% python3 -q
>>> import numpy as np
>>> from numpy import linalg as LA
>>> np.set_printoptions(precision=2, suppress=True, linewidth=100)
>>> def tidy(a):
...     return np.round(a, 2) + 0
... 
>>> mat = np.load("dump.npy")
>>> mat
array([[ 9.65, 30.79, 19.8 ,  9.85],
       [10.68, 31.09, 19.86, 10.42],
       [ 9.74, 29.92, 20.29,  9.58],
       [ 8.74, 31.27, 19.85,  8.89],
       [ 9.56, 28.58, 19.4 , 10.44],
       [10.75, 31.1 , 19.13, 10.16],
       [ 9.63, 28.74, 18.82, 10.71],
       [ 9.73, 29.24, 18.88, 10.66],
       [10.5 , 30.44, 21.19, 10.99],
       [ 9.86, 28.88, 20.13, 10.98],
       [10.67, 28.7 , 18.9 ,  9.19],
       [10.1 , 30.13, 18.06,  8.41],
       [11.37, 29.53, 20.94,  9.79],
       [ 8.25, 29.18, 19.81,  9.81],
       [10.78, 31.52, 21.14,  9.09],
       [10.9 , 31.98, 18.77,  9.92],
       [11.08, 29.53, 18.88,  9.7 ],
       [ 7.53, 29.1 , 18.91,  9.45],
       [ 9.1 , 29.99, 18.36,  9.15],
       [10.11, 31.53, 18.11,  9.97],
       [12.13, 30.35, 20.5 ,  9.89],
       [ 9.3 , 27.26, 21.01, 10.61],
       [ 8.81, 29.66, 18.97,  8.75],
       [10.47, 29.36, 20.31,  8.97],
       [ 9.45, 30.42, 19.37,  8.89],
       [ 8.46, 30.5 , 19.74,  9.67],
       [12.05, 31.15, 20.77,  9.27]])
>>> tidy(np.abs(LA.svd(mat)[2][-1]))
array([0.06, 0.04, 0.51, 0.85])
>>> LA.cond(mat) > 100
np.False_
>>> np.argsort(-LA.norm(mat, axis=0).round(6), kind="stable")[:3]
array([1, 2, 0])
>>> P = mat @ LA.solve(mat.T @ mat, mat.T)
>>> tidy(P @ mat[:, 0])
array([ 9.65, 10.68,  9.74,  8.74,  9.56, 10.75,  9.63,  9.73, 10.5 ,  9.86, 10.67, 10.1 , 11.37,
        8.25, 10.78, 10.9 , 11.08,  7.53,  9.1 , 10.11, 12.13,  9.3 ,  8.81, 10.47,  9.45,  8.46,
       12.05])
>>> tidy(LA.eigvalsh(P))
array([0., 0., 0., 0., 0., 0., 0., 0., 0., 0., 0., 0., 0., 0., 0., 0., 0., 0., 0., 0., 0., 0., 0.,
       1., 1., 1., 1.])
>>> np.allclose(P @ P, P)
True
>>> rng = np.random.default_rng(38)
>>> t = np.sort(rng.uniform(-2, 2, 18))
>>> K = np.c_[t, t ** 2, t ** 3] @ np.array([[0, 4, 5], [3, 1, 1], [5, 2, 4]])
>>> tidy(K)
array([[-21.07, -16.47, -30.81],
       [-16.08, -13.84, -25.47],
       [ -9.17,  -9.93, -17.62],
       [ -2.01,  -5.01,  -8.02],
       [  0.16,  -1.64,  -2.21],
       [  0.16,  -1.59,  -2.12],
       [  0.16,  -1.46,  -1.94],
       [  0.11,  -0.96,  -1.24],
       [  0.01,  -0.24,  -0.31],
       [  0.01,  -0.22,  -0.28],
       [  0.  ,  -0.05,  -0.07],
       [  0.03,   0.41,   0.51],
       [  1.65,   2.76,   3.61],
       [  2.97,   3.82,   5.13],
       [  5.76,   5.67,   7.92],
       [  6.85,   6.33,   8.95],
       [ 17.43,  11.97,  18.13],
       [ 34.88,  20.28,  32.37]])
>>> Ac = K - K.mean(axis=0)
>>> Uu, sigma, Vt = LA.svd(Ac, full_matrices=False)
>>> tidy(Ac.mean(axis=0))
array([0., 0., 0.])
>>> tidy(sigma)
array([84.1 ,  8.84,  2.37])
>>> tidy(Vt[0] * np.sign(Vt[0, np.abs(Vt[0]).argmax()]))
array([0.57, 0.42, 0.7 ])
>>> np.searchsorted(np.cumsum(sigma ** 2) / (sigma ** 2).sum(), 0.9) + 1
np.int64(1)
>>> np.abs(Vt[0]).argmax()
np.int64(2)
>>> Uu, sigma, Vt = LA.svd(K, full_matrices=False)
>>> tidy(np.cumsum(sigma ** 2) / np.sum(sigma ** 2))
array([0.98, 1.  , 1.  ])
>>> np.allclose(Uu * sigma @ Vt, K)
True
>>> tidy(sigma)
array([84.1 , 10.63,  2.59])
>>> np.abs(Uu[:, 0]).round(6).argmax()
np.int64(17)
>>> tidy(Vt @ Vt.T)
array([[1., 0., 0.],
       [0., 1., 0.],
       [0., 0., 1.]])
>>> tidy(np.sqrt((sigma ** 2).sum())), tidy(LA.norm(K))
(np.float64(84.81), np.float64(84.81))
>>> (sigma > 1e-8).sum()
np.int64(3)
>>> tidy(Uu.T @ K @ Vt.T)
array([[84.1 ,  0.  ,  0.  ],
       [ 0.  , 10.63,  0.  ],
       [ 0.  ,  0.  ,  2.59]])
>>> P = K @ LA.solve(K.T @ K, K.T)
>>> tidy(np.trace(P))
np.float64(3.0)
>>> J = np.load("layer5.npy")
>>> J
array([[ 3,  4,  5,  6],
       [ 7,  8,  9, 10],
       [11, 12, 13, 14]])
>>> rank = LA.matrix_rank(J)
>>> rank
np.int64(2)
>>> N = LA.svd(J)[2][rank:].T
>>> tidy(J @ N)
array([[0., 0.],
       [0., 0.],
       [0., 0.]])
>>> np.allclose(J @ N, 0)
True
>>> Uu, sigma, Vt = LA.svd(J)
>>> vecs = Vt[:(sigma > 1e-8).sum()]
>>> vec = J[1] + -3 * J[0] + rng.integers(2) * np.eye(4)[2]
>>> vec
array([-2., -4., -5., -8.])
>>> tidy(LA.norm(vec - vecs.T @ vecs @ vec))
np.float64(0.84)
>>> np.allclose(vecs.T @ vecs @ vec, vec)
False
>>> other = J / np.sqrt((J ** 2).mean(axis=1, keepdims=True))
>>> LA.matrix_rank(other) == LA.matrix_rank(J)
np.True_
>>> G = J.T @ J
>>> LA.matrix_rank(G)
np.int64(2)
>>> G
array([[179, 200, 221, 242],
       [200, 224, 248, 272],
       [221, 248, 275, 302],
       [242, 272, 302, 332]])
>>> np.diag(G)
array([179, 224, 275, 332])
>>> tidy(LA.svd(J, compute_uv=False) ** 2)
array([1008.1,    1.9,    0. ])
>>> Uu, sigma = LA.svd(J)
Traceback (most recent call last):
  File "<python-input-55>", line 1, in <module>
    Uu, sigma = LA.svd(J)
    ^^^^^^^^^
ValueError: too many values to unpack (expected 2)
>>> Uu, sigma, Vt = LA.svd(J, full_matrices=False)
>>> tidy(Uu.T @ J @ Vt.T)
array([[31.75,  0.  ,  0.  ],
       [ 0.  ,  1.38,  0.  ],
       [ 0.  ,  0.  ,  0.  ]])
>>> tidy(np.sqrt((sigma ** 2).sum())), tidy(LA.norm(J))
(np.float64(31.78), np.float64(31.78))
>>> np.allclose(Uu * sigma @ Vt, J)
True
>>> np.abs(Uu[:, 0]).round(6).argmax()
np.int64(2)
>>> feats = np.array([[6.0, 1.0, 1.0, 1.0],
...     [1.0, 6.0, 1.0, 1.0],
...     [1.0, 1.0, 6.0, 1.0],
...     [1.0, 1.0, 1.0, 6.0]])
>>> Lm = LA.cholesky(feats)
>>> LA.eigvalsh(feats).min() > 0
np.True_
>>> tidy(np.prod(np.diag(Lm)) ** 2), tidy(LA.det(feats))
(np.float64(1125.0), np.float64(1125.0))
>>> other = feats + rng.integers(-2, 3, (4, 1)) @ rng.integers(-2, 3, (1, 4))
>>> other
array([[ 6.,  2.,  0.,  2.],
       [ 1.,  7.,  0.,  2.],
       [ 1., -1.,  8., -1.],
       [ 1.,  0.,  2.,  5.]])
>>> LA.matrix_rank(other - feats, tol=1e-8)
np.int64(1)
>>> other = np.array([[-0.4], [1.4], [0.0]])
>>> Z = np.array([[0.8, -1.0, -0.3]])
>>> X = other @ Z
>>> tidy(X)
array([[-0.32,  0.4 ,  0.12],
       [ 1.12, -1.4 , -0.42],
       [ 0.  ,  0.  ,  0.  ]])
>>> np.poly(X)
array([1.  , 1.72, 0.  , 0.  ])
>>> tidy(LA.det(2 * X)), tidy(LA.det(X))
(np.float64(0.0), np.float64(0.0))
>>> tidy(np.kron(np.eye(2, dtype=int), X))
array([[-0.32,  0.4 ,  0.12,  0.  ,  0.  ,  0.  ],
       [ 1.12, -1.4 , -0.42,  0.  ,  0.  ,  0.  ],
       [ 0.  ,  0.  ,  0.  ,  0.  ,  0.  ,  0.  ],
       [ 0.  ,  0.  ,  0.  , -0.32,  0.4 ,  0.12],
       [ 0.  ,  0.  ,  0.  ,  1.12, -1.4 , -0.42],
       [ 0.  ,  0.  ,  0.  ,  0.  ,  0.  ,  0.  ]])
>>> tidy(np.einsum("ij,ji->", X, X))
np.float64(2.96)
>>> tidy(LA.eigvals(X).sum().real)
np.float64(-1.72)
>>> Uu, sigma, Vt = LA.svd(X)
>>> tidy(sigma)
array([1.92, 0.  , 0.  ])
>>> np.argmax(sigma[:-1] / (sigma[1:] + 1e-6)) + 1
np.int64(1)
>>> other = Uu[:, :1] @ np.diag(sigma[:1]) @ Vt[:1]
>>> LA.matrix_rank(X, rtol=0.05)
np.int64(1)
>>> tidy(LA.norm(X - other) / LA.norm(X))
np.float64(0.0)
>>> tidy(np.abs(X - other).max())
np.float64(0.0)
>>> tidy(LA.norm(X - other, 2)), tidy(sigma[1])
(np.float64(0.0), np.float64(0.0))
>>> Uu, sigma, Vt = LA.svd(X)
>>> vecs = Vt[:(sigma > 1e-8).sum()]
>>> vec = X[0] + -3 * X[2] + rng.integers(2) * np.eye(3)[2]
>>> tidy(vec)
array([-0.32,  0.4 ,  1.12])
>>> np.allclose(vecs.T @ vecs @ vec, vec)
False
>>> tidy(vecs.T @ vecs)
array([[ 0.37, -0.46, -0.14],
       [-0.46,  0.58,  0.17],
       [-0.14,  0.17,  0.05]])
>>> Z = 20 * np.array([[2.0, -0.6, 0.3], [-1.1, 1.2, 1.2], [0.2, -1.2, -0.5]])
>>> labels = rng.integers(0, 3, 20)
>>> m1 = Z[labels] + rng.normal(size=(20, 3))
>>> tidy(m1)
array([[-21.23,  22.45,  23.55],
       [ 39.63, -11.22,   4.93],
       [-20.14,  23.26,  26.01],
       [ 39.95, -11.89,   7.63],
       [-23.75,  24.68,  25.7 ],
       [-22.92,  24.76,  23.42],
       [-21.13,  23.68,  25.1 ],
       [-22.44,  23.5 ,  23.71],
       [-22.96,  25.43,  24.67],
       [  5.27, -22.9 ,  -8.62],
       [ 38.92, -11.64,   5.86],
       [-21.97,  24.02,  22.46],
       [ 38.56, -14.22,   7.09],
       [ 39.93, -12.86,   6.07],
       [  3.14, -24.98, -10.44],
       [  3.66, -24.97, -11.25],
       [-22.02,  26.53,  23.73],
       [ 41.24, -10.9 ,   5.58],
       [  2.11, -24.74,  -9.88],
       [ 40.98, -12.01,   5.35]])
>>> other = m1 / LA.norm(m1, axis=1, keepdims=True)
>>> G = other @ other.T
>>> np.argwhere(np.triu(np.abs(G) > 0.95, 1))
array([[ 0,  2],
       [ 0,  4],
       [ 0,  5],
       [ 0,  6],
       [ 0,  7],
       [ 0,  8],
       [ 0, 11],
       [ 0, 16],
       [ 1,  3],
       [ 1, 10],
       [ 1, 12],
       [ 1, 13],
       [ 1, 17],
       [ 1, 19],
       [ 2,  4],
       [ 2,  5],
       [ 2,  6],
       [ 2,  7],
       [ 2,  8],
       [ 2, 11],
       [ 2, 16],
       [ 3, 10],
       [ 3, 12],
       [ 3, 13],
       [ 3, 17],
       [ 3, 19],
       [ 4,  5],
       [ 4,  6],
       [ 4,  7],
       [ 4,  8],
       [ 4, 11],
       [ 4, 16],
       [ 5,  6],
       [ 5,  7],
       [ 5,  8],
       [ 5, 11],
       [ 5, 16],
       [ 6,  7],
       [ 6,  8],
       [ 6, 11],
       [ 6, 16],
       [ 7,  8],
       [ 7, 11],
       [ 7, 16],
       [ 8, 11],
       [ 8, 16],
       [ 9, 14],
       [ 9, 15],
       [ 9, 18],
       [10, 12],
       [10, 13],
       [10, 17],
       [10, 19],
       [11, 16],
       [12, 13],
       [12, 17],
       [12, 19],
       [13, 17],
       [13, 19],
       [14, 15],
       [14, 18],
       [15, 18],
       [17, 19]])
>>> tidy(G[1])
array([-0.61,  1.  , -0.56,  1.  , -0.61, -0.63, -0.58, -0.62, -0.61,  0.41,  1.  , -0.63,  1.  ,
        1.  ,  0.31,  0.32, -0.61,  1.  ,  0.28,  1.  ])
>>> tidy(np.degrees(np.arccos(np.clip(G[1, 6], -1, 1))))
np.float64(125.69)
>>> vec = np.array([-2, 3, 2])
>>> target = m1 @ vec
>>> tidy(LA.solve(m1.T @ m1, m1.T @ target))
array([-2.,  3.,  2.])
>>> tidy(LA.pinv(m1) @ m1)
array([[1., 0., 0.],
       [0., 1., 0.],
       [0., 0., 1.]])
>>> target = target + 0.05 * rng.normal(size=20)
>>> tidy(target)
array([ 157.  , -103.05,  162.06, -100.29,  172.86,  167.  ,  163.37,  162.77,  171.43,  -96.54,
       -101.  ,  161.02, -105.55, -106.28, -102.22, -104.64,  171.09, -103.97,  -98.17, -107.25])
>>> c, *_ = LA.lstsq(m1, target)
>>> tidy(LA.norm(target - m1 @ c))
np.float64(0.27)
>>> c.round()
array([-2.,  3.,  2.])
>>> tidy(c)
array([-2.,  3.,  2.])
>>> m1.shape
(20, 3)
>>> tidy(m1.sum(axis=0))
array([ 94.84,  35.97, 220.66])
>>> np.unravel_index(np.abs(m1).argmax(), m1.shape)
(np.int64(17), np.int64(0))
>>> m1[:, 3]
Traceback (most recent call last):
  File "<python-input-113>", line 1, in <module>
    m1[:, 3]
    ~~^^^^^^
IndexError: index 3 is out of bounds for axis 1 with size 3
>>> labels = m1[:, 2] > np.median(m1[:, 2])
>>> f = m1[labels].mean(axis=0) - m1[~labels].mean(axis=0)
>>> np.argsort(-np.abs(f).round(6), kind="stable")
array([0, 1, 2])
>>> (((m1 - m1.mean(axis=0)) @ f > 0) == labels).mean()
np.float64(0.95)
>>> ((m1 - m1.mean(axis=0)) @ f > 0).astype(int)
array([1, 0, 1, 0, 1, 1, 1, 1, 1, 0, 0, 1, 0, 0, 0, 0, 1, 0, 0, 0])
>>> G = np.cov(m1, rowvar=False)
>>> tidy(LA.eigvalsh(G)[::-1])
array([1231.97,  206.07,    1.17])
>>> tidy(np.corrcoef(m1.T))
array([[ 1.  , -0.76, -0.59],
       [-0.76,  1.  ,  0.97],
       [-0.59,  0.97,  1.  ]])
>>> np.argsort(-m1.std(axis=0).round(6), kind="stable")
array([0, 1, 2])
>>> A = np.array([[0.4, 0.0, 0.3], [-0.6, 1.3, 0.7], [1.7, -0.6, 1.2]])
>>> A[:, 0] *= 3
>>> tidy(A)
array([[ 1.2,  0. ,  0.3],
       [-1.8,  1.3,  0.7],
       [ 5.1, -0.6,  1.2]])
>>> evals, vecs = LA.eig(A)
>>> tidy(A @ vecs[:, 0] - evals[0] * vecs[:, 0])
array([0., 0., 0.])
>>> tidy(np.sort(LA.eigvals(A.T)))
array([0.29, 1.04, 2.37])
>>> vec = np.array([9, 5, 4])
>>> target = A @ vec
>>> c, lr = np.zeros(3), 1 / LA.norm(A, 2) ** 2
>>> for i in range(15):
...     c -= lr * A.T @ (A @ c - target)
...     if i % 5 == 0: print(i, round(LA.norm(A @ c - target), 2))
... 
0 8.87
5 6.23
10 4.37
>>> tidy(LA.cond(A))
np.float64(68.24)
>>> tidy(c)
array([8.31, 1.47, 4.38])
>>> O = A.astype(float).copy()
>>> for j in range(3):
...     O[:, j] -= O[:, :j] @ (O[:, :j].T @ O[:, j])
...     O[:, j] /= LA.norm(O[:, j])
... 
>>> tidy(O.T @ O)
array([[1., 0., 0.],
       [0., 1., 0.],
       [0., 0., 1.]])
>>> tidy(O.T @ A)
array([[ 5.54, -0.97,  0.94],
       [ 0.  ,  1.05,  1.06],
       [ 0.  ,  0.  ,  0.12]])
>>> tidy(O)
array([[ 0.22,  0.2 , -0.96],
       [-0.32,  0.94,  0.12],
       [ 0.92,  0.28,  0.27]])
>>> tidy(LA.svd(O, compute_uv=False))
array([1., 1., 1.])
>>> arr = np.load("a.npy")
>>> arr
array([[ 0, -2,  0],
       [ 2,  0,  4],
       [ 0, -4,  0]])
>>> labels = rng.permutation(3)
>>> labels
array([2, 0, 1])
>>> other = arr[labels][:, labels]
>>> np.diag(other)
array([0, 0, 0])
